% ipython --no-banner

In [1]: import numpy as np

In [2]: np.set_printoptions(precision=3, suppress=True, linewidth=100)

In [3]: W2 = np.array([[-1.2, 1.1, 0.2], [0.7, 0.5, -0.3]])

In [4]: rng = np.random.default_rng(39409)

In [5]: E = np.array([[0, -2],
   ...:     [-2, 1],
   ...:     [-1, -1],
   ...:     [2, 1],
   ...:     [-2, 2],
   ...:     [0, 0],
   ...:     [2, -2],
   ...:     [1, 0],
   ...:     [-1, 1],
   ...:     [-2, -2],
   ...:     [1, 0],
   ...:     [2, 2],
   ...:     [0, -2],
   ...:     [-1, 2],
   ...:     [1, -1],
   ...:     [1, 1],
   ...:     [-1, 1],
   ...:     [1, 1],
   ...:     [-1, -1],
   ...:     [-1, -1],
   ...:     [0, -2],
   ...:     [0, -1],
   ...:     [-1, 1],
   ...:     [0, 0],
   ...:     [0, 0],
   ...:     [-2, -1],
   ...:     [-1, 2],
   ...:     [1, 1],
   ...:     [2, -2],
   ...:     [1, -2],
   ...:     [-2, 0],
   ...:     [-2, 2]]) @ W2 + 0.02 * rng.normal(size=(32, 3))

In [6]: E
Out[6]: 
array([[-1.405, -1.01 ,  0.587],
       [ 3.102, -1.686, -0.693],
       [ 0.486, -1.612,  0.082],
       [-1.699,  2.705,  0.1  ],
       [ 3.796, -1.212, -1.025],
       [ 0.006, -0.022,  0.01 ],
       [-3.817,  1.22 ,  1.001],
       [-1.198,  1.122,  0.194],
       [ 1.925, -0.618, -0.501],
       [ 0.993, -3.21 ,  0.188],
       [-1.173,  1.096,  0.198],
       [-0.992,  3.224, -0.196],
       [-1.378, -1.007,  0.632],
       [ 2.552, -0.067, -0.797],
       [-1.884,  0.567,  0.502],
       [-0.492,  1.633, -0.099],
       [ 1.872, -0.616, -0.493],
       [-0.503,  1.596, -0.1  ],
       [ 0.5  , -1.634,  0.11 ],
       [ 0.496, -1.619,  0.117],
       [-1.441, -0.95 ,  0.611],
       [-0.723, -0.491,  0.287],
       [ 1.891, -0.626, -0.505],
       [-0.013,  0.005, -0.007],
       [ 0.003,  0.028, -0.016],
       [ 1.7  , -2.692, -0.096],
       [ 2.564, -0.093, -0.807],
       [-0.487,  1.601, -0.113],
       [-3.807,  1.16 ,  1.028],
       [-2.603,  0.122,  0.825],
       [ 2.402, -2.197, -0.379],
       [ 3.816, -1.227, -0.988]])

In [7]: out = np.array([[-2, 1, -4], [0, 6, -8], [1, -8, -3]])

In [8]: np.linalg.matrix_rank(np.vstack([E, out.T]))
Out[8]: np.int64(3)

In [9]: np.vstack([E, out.T]).shape
Out[9]: (35, 3)

In [10]: np.einsum("ij->j", E)
Out[10]: array([ 4.489, -6.509, -0.345])

In [11]: vec = np.array([2, 3, 2])

In [12]: rhs = E @ vec

In [13]: coef, lr = np.zeros(3), 1 / np.linalg.norm(E, 2) ** 2

In [14]: for i in range(30):
    ...:     coef -= lr * E.T @ (E @ coef - rhs)
    ...:     if i % 5 == 0: print(i, round(np.linalg.norm(E @ coef - rhs), 3))
    ...: 
0 13.97
5 3.053
10 0.7
15 0.265
20 0.224
25 0.222

In [15]: coef
Out[15]: array([ 1.125,  2.553, -0.765])

In [16]: Ac = E - E.mean(axis=0)

In [17]: V = np.linalg.svd(Ac)[2][:2]

In [18]: out = Ac - Ac @ V.T @ V

In [19]: np.diag(V.T @ V)
Out[19]: array([0.911, 0.977, 0.112])

In [20]: np.round(np.cov(Ac @ V.T, rowvar=False), 3) + 0
Out[20]: 
array([[5.232, 0.   ],
       [0.   , 1.375]])

In [21]: out.std(axis=0)
Out[21]: array([0.004, 0.002, 0.013])

In [22]: (Ac @ V.T).std(axis=0)
Out[22]: array([2.251, 1.154])

In [23]: X = np.load("layer13.npy")

In [24]: X
Out[24]: 
array([[ 0.,  0., -1.],
       [ 0.,  0.,  0.],
       [-1.,  0.,  0.]])

In [25]: vals, V = np.linalg.eigh(X)

In [26]: np.linalg.svd(X, compute_uv=False)
Out[26]: array([1., 1., 0.])

In [27]: np.linalg.eigvalsh(X @ X)
Out[27]: array([0., 1., 1.])

In [28]: np.abs(V[:, -1]).round(6).argmax()
Out[28]: np.int64(0)

In [29]: np.round(V @ np.diag(vals) @ V.T, 3) + 0
Out[29]: 
array([[ 0.,  0., -1.],
       [ 0.,  0.,  0.],
       [-1.,  0.,  0.]])

In [30]: np.round(V.T @ X @ V, 3) + 0
Out[30]: 
array([[-1.,  0.,  0.],
       [ 0.,  0.,  0.],
       [ 0.,  0.,  1.]])

In [31]: np.round(V.T @ V, 3) + 0
Out[31]: 
array([[1., 0., 0.],
       [0., 1., 0.],
       [0., 0., 1.]])

In [32]: [round(float(np.linalg.det(X[:i, :i])), 2) + 0 for i in range(1, 4)]
Out[32]: [0.0, 0.0, 0.0]

In [33]: data = np.diag(3 * np.array([-2, 0, 3, 3, 3, 3])) + np.array([[-2, -1, 1, -2, -3, 1],
    ...:     [-1, 0, -2, -3, 0, -1],
    ...:     [-3, 3, -1, -1, -2, 1],
    ...:     [-2, -1, 2, -3, 2, -1],
    ...:     [-3, -2, 1, -1, -2, -2],
    ...:     [2, -1, 1, -2, 0, 3]])

In [34]: data
Out[34]: 
array([[-8, -1,  1, -2, -3,  1],
       [-1,  0, -2, -3,  0, -1],
       [-3,  3,  8, -1, -2,  1],
       [-2, -1,  2,  6,  2, -1],
       [-3, -2,  1, -1,  7, -2],
       [ 2, -1,  1, -2,  0, 12]])

In [35]: u = np.array([-2, -2, -1, 2, -1, -1])

In [36]: out = data + np.outer(u, np.eye(6)[3])

In [37]: np.linalg.matrix_rank(np.linalg.inv(out) - np.linalg.inv(data), tol=1e-8)
Out[37]: np.int64(1)

In [38]: out
Out[38]: 
array([[-8., -1.,  1., -4., -3.,  1.],
       [-1.,  0., -2., -5.,  0., -1.],
       [-3.,  3.,  8., -2., -2.,  1.],
       [-2., -1.,  2.,  8.,  2., -1.],
       [-3., -2.,  1., -2.,  7., -2.],
       [ 2., -1.,  1., -3.,  0., 12.]])

In [39]: labels = rng.permutation(6)

In [40]: out = data[:, labels] * rng.choice([-1, 1], 6)

In [41]: out
Out[41]: 
array([[-1, -2,  8,  3,  1,  1],
       [ 0, -3,  1,  0, -1, -2],
       [ 3, -1,  3,  2,  1,  8],
       [-1,  6,  2, -2, -1,  2],
       [-2, -1,  3, -7, -2,  1],
       [-1, -2, -2,  0, 12,  1]])

In [42]: Uu, _, VT = np.linalg.svd(data.T @ out)

In [43]: labels
Out[43]: array([1, 3, 0, 4, 5, 2])

In [44]: [round(float(x), 3) for x in np.linalg.svd(out, compute_uv=False)[:3]]
Out[44]: [13.057, 11.048, 8.237]

In [45]: np.argsort(-np.linalg.norm(out, axis=0).round(6), kind="stable")[:3]
Out[45]: array([4, 2, 5])

In [46]: out = np.linalg.inv(data)

In [47]: np.round(np.linalg.inv(out), 3) + 0
Out[47]: 
array([[-8., -1.,  1., -2., -3.,  1.],
       [-1.,  0., -2., -3.,  0., -1.],
       [-3.,  3.,  8., -1., -2.,  1.],
       [-2., -1.,  2.,  6.,  2., -1.],
       [-3., -2.,  1., -1.,  7., -2.],
       [ 2., -1.,  1., -2.,  0., 12.]])

In [48]: np.round(np.linalg.cond(data), 3)
Out[48]: np.float64(34.112)

In [49]: F = np.array([[2, 5, -1, -5, 4],
    ...:     [0, -1, 2, 0, 3],
    ...:     [0, -3, 5, -5, 2],
    ...:     [2, 7, -5, -5, -2]])

In [50]: # looks like rank 3

In [51]: np.round(F @ np.linalg.pinv(F) @ F, 3) + 0
Out[51]: 
array([[ 2.,  5., -1., -5.,  4.],
       [ 0., -1.,  2.,  0.,  3.],
       [ 0., -3.,  5., -5.,  2.],
       [ 2.,  7., -5., -5., -2.]])

In [52]: np.unique(F.round(6), axis=0).shape
Out[52]: (4, 5)

In [53]: np.linalg.lstsq(F[:-1].T, F[-1])[2]
Out[53]: np.int32(3)

In [54]: np.abs(np.diag(np.linalg.qr(F)[1])) > 1e-9
Out[54]: array([ True,  True,  True, False])

In [55]: T = np.stack([F, -3 * F, F[::-1]])

In [56]: T.shape
Out[56]: (3, 4, 5)

In [57]: np.einsum("bij,cij->bc", T, T)
Out[57]: 
array([[ 255, -765,  160],
       [-765, 2295, -480],
       [ 160, -480,  255]])

In [58]: np.linalg.matrix_rank(T)
Out[58]: array([3, 3, 3])

In [59]: out = F / np.linalg.norm(F, axis=1, keepdims=True)

In [60]: cov = out @ out.T

In [61]: cov
Out[61]: 
array([[ 1.   ,  0.159,  0.194,  0.7  ],
       [ 0.159,  1.   ,  0.64 , -0.594],
       [ 0.194,  0.64 ,  1.   , -0.304],
       [ 0.7  , -0.594, -0.304,  1.   ]])

In [62]: np.linalg.norm(out, axis=1)
Out[62]: array([1., 1., 1., 1.])

In [63]: (np.abs(cov) > 0.9).astype(int)
Out[63]: 
array([[1, 0, 0, 0],
       [0, 1, 0, 0],
       [0, 0, 1, 0],
       [0, 0, 0, 1]])

In [64]: (cov - 2 * np.eye(4)).round(6).argmax(axis=1)
Out[64]: array([3, 2, 1, 0])

In [65]: Uu, s, VT = np.linalg.svd(cov)

In [66]: s.round(3) + 0
Out[66]: array([2.075, 1.536, 0.389, 0.   ])

In [67]: out = Uu[:, :3] @ np.diag(s[:3]) @ VT[:3]

In [68]: round(np.linalg.norm(cov - out) / np.linalg.norm(cov), 3)
Out[68]: np.float64(0.0)

In [69]: round(np.abs(cov - out).max(), 3)
Out[69]: np.float64(0.0)

In [70]: round(np.linalg.norm(cov - out, 2), 3), round(float(s[3]), 3)
Out[70]: (np.float64(0.0), 0.0)

In [71]: Uu, s, VT = np.linalg.svd(F)

In [72]: np.argmax(s[:-1] / (s[1:] + 1e-6)) + 1
Out[72]: np.int64(3)

In [73]: out = Uu[:, :3] @ np.diag(s[:3]) @ VT[:3]

In [74]: np.round(np.linalg.norm(F - out, 2), 3), np.round(s[3], 3)
Out[74]: (np.float64(0.0), np.float64(0.0))

In [75]: out.round(3) + 0
Out[75]: 
array([[ 2.,  5., -1., -5.,  4.],
       [ 0., -1.,  2.,  0.,  3.],
       [ 0., -3.,  5., -5.,  2.],
       [ 2.,  7., -5., -5., -2.]])

In [76]: np.linalg.matrix_rank(F, rtol=0.05)
Out[76]: np.int64(3)

In [77]: round(np.abs(F - out).max(), 3)
Out[77]: np.float64(0.0)

In [78]: np.linalg.matrix_rank(out)
Out[78]: np.int64(3)

In [79]: A = np.load("dump.npy")

In [80]: A
Out[80]: 
array([[ 2, -2,  1,  0, -2, -1,  2, -2],
       [ 0, -7,  0,  1,  0, -1,  1,  1],
       [-1, -1,  7, -1,  2,  2,  0,  1],
       [-1, -1, -2, -3,  2,  0,  0,  0],
       [ 0,  0, -2,  1, -6,  2,  2,  1],
       [ 1, -1,  0,  0, -2,  9,  2,  1],
       [ 0, -1,  0,  1,  1,  0,  4, -1],
       [-1,  1,  1,  2,  0, -2, -1,  5]])

In [81]: Uu, s, VT = np.linalg.svd(A, full_matrices=False)

In [82]: np.abs(VT[0])
Out[82]: array([0.121, 0.164, 0.058, 0.039, 0.432, 0.814, 0.322, 0.008])

In [83]: (s > 1e-8).sum()
Out[83]: np.int64(8)

In [84]: np.round(Uu.T @ Uu, 3) + 0
Out[84]: 
array([[1., 0., 0., 0., 0., 0., 0., 0.],
       [0., 1., 0., 0., 0., 0., 0., 0.],
       [0., 0., 1., 0., 0., 0., 0., 0.],
       [0., 0., 0., 1., 0., 0., 0., 0.],
       [0., 0., 0., 0., 1., 0., 0., 0.],
       [0., 0., 0., 0., 0., 1., 0., 0.],
       [0., 0., 0., 0., 0., 0., 1., 0.],
       [0., 0., 0., 0., 0., 0., 0., 1.]])

In [85]: np.round(VT @ VT.T, 3) + 0
Out[85]: 
array([[1., 0., 0., 0., 0., 0., 0., 0.],
       [0., 1., 0., 0., 0., 0., 0., 0.],
       [0., 0., 1., 0., 0., 0., 0., 0.],
       [0., 0., 0., 1., 0., 0., 0., 0.],
       [0., 0., 0., 0., 1., 0., 0., 0.],
       [0., 0., 0., 0., 0., 1., 0., 0.],
       [0., 0., 0., 0., 0., 0., 1., 0.],
       [0., 0., 0., 0., 0., 0., 0., 1.]])

In [86]: u = np.array([2, 1])

In [87]: np.cross(A[1, :3], A[7, :3])
Out[87]: array([-7,  0, -7])

In [88]: np.polyval(u, A[1])
Out[88]: array([  1, -13,   1,   3,   1,  -1,   3,   3])

In [89]: np.correlate(A[1], A[7], "full")
Out[89]: array([  0, -35,   7,  19,  -1, -21,  -1,   1,   5,  -3,   0,   2,   3,   0,  -1])

In [90]: vec = np.array([0, -3, -2, -3, -2, 2, 2, 0])

In [91]: A @ np.eye(8)[0]
Out[91]: array([ 2.,  0., -1., -1.,  0.,  1.,  0., -1.])

In [92]: np.einsum("ij,j->i", A, vec)
Out[92]: array([ 10,  18,  -8,  12,  21,  29,   6, -17])

In [93]: A * vec
Out[93]: 
array([[  0,   6,  -2,   0,   4,  -2,   4,   0],
       [  0,  21,   0,  -3,   0,  -2,   2,   0],
       [  0,   3, -14,   3,  -4,   4,   0,   0],
       [  0,   3,   4,   9,  -4,   0,   0,   0],
       [  0,   0,   4,  -3,  12,   4,   4,   0],
       [  0,   3,   0,   0,   4,  18,   4,   0],
       [  0,   3,   0,  -3,  -2,   0,   8,   0],
       [  0,  -3,  -2,  -6,   0,  -4,  -2,   0]])

In [94]: th = np.deg2rad(36)

In [95]: feats = np.eye(5)

In [96]: feats[np.ix_([0, 3], [0, 3])] = [[np.cos(th), -np.sin(th)], [np.sin(th), np.cos(th)]]

In [97]: feats
Out[97]: 
array([[ 0.809,  0.   ,  0.   , -0.588,  0.   ],
       [ 0.   ,  1.   ,  0.   ,  0.   ,  0.   ],
       [ 0.   ,  0.   ,  1.   ,  0.   ,  0.   ],
       [ 0.588,  0.   ,  0.   ,  0.809,  0.   ],
       [ 0.   ,  0.   ,  0.   ,  0.   ,  1.   ]])

In [98]: O = feats.astype(float).copy()

In [99]: for j in range(5):
    ...:     O[:, j] -= O[:, :j] @ (O[:, :j].T @ O[:, j])
    ...:     O[:, j] /= np.linalg.norm(O[:, j])
    ...: 

In [100]: O
Out[100]: 
array([[ 0.809,  0.   ,  0.   , -0.588,  0.   ],
       [ 0.   ,  1.   ,  0.   ,  0.   ,  0.   ],
       [ 0.   ,  0.   ,  1.   ,  0.   ,  0.   ],
       [ 0.588,  0.   ,  0.   ,  0.809,  0.   ],
       [ 0.   ,  0.   ,  0.   ,  0.   ,  1.   ]])

In [101]: np.round(O.T @ O, 3) + 0
Out[101]: 
array([[1., 0., 0., 0., 0.],
       [0., 1., 0., 0., 0.],
       [0., 0., 1., 0., 0.],
       [0., 0., 0., 1., 0.],
       [0., 0., 0., 0., 1.]])

In [102]: vec = np.array([5, 0, -5, 3, 0])

In [103]: rhs = feats @ vec

In [104]: coef, lr = np.zeros(5), 1 / np.linalg.norm(feats, 2) ** 2

In [105]: for i in range(50):
     ...:     coef -= lr * feats.T @ (feats @ coef - rhs)
     ...:     if i % 10 == 0: print(i, round(np.linalg.norm(feats @ coef - rhs), 3))
     ...: 
0 0.0
10 0.0
20 0.0
30 0.0
40 0.0

In [106]: coef
Out[106]: array([ 5.,  0., -5.,  3.,  0.])

In [107]: np.linalg.norm(feats, axis=0)
Out[107]: array([1., 1., 1., 1., 1.])

In [108]: np.linalg.svd(feats, compute_uv=False)
Out[108]: array([1., 1., 1., 1., 1.])

In [109]: np.round(feats.T @ feats, 3) + 0
Out[109]: 
array([[1., 0., 0., 0., 0.],
       [0., 1., 0., 0., 0.],
       [0., 0., 1., 0., 0.],
       [0., 0., 0., 1., 0.],
       [0., 0., 0., 0., 1.]])

In [110]: out = feats + rng.integers(-2, 3, (5, 1)) @ rng.integers(-2, 3, (1, 5))

In [111]: out
Out[111]: 
array([[ 0.809,  2.   , -1.   , -2.588,  1.   ],
       [ 0.   ,  3.   , -1.   , -2.   ,  1.   ],
       [ 0.   , -2.   ,  2.   ,  2.   , -1.   ],
       [ 0.588,  2.   , -1.   , -1.191,  1.   ],
       [ 0.   ,  2.   , -1.   , -2.   ,  2.   ]])

In [112]: np.round(np.linalg.svd(out - feats, compute_uv=False), 3) + 0
Out[112]: array([7.071, 0.   , 0.   , 0.   , 0.   ])

In [113]: np.linalg.matrix_rank(out - feats, tol=1e-8)
Out[113]: np.int64(1)
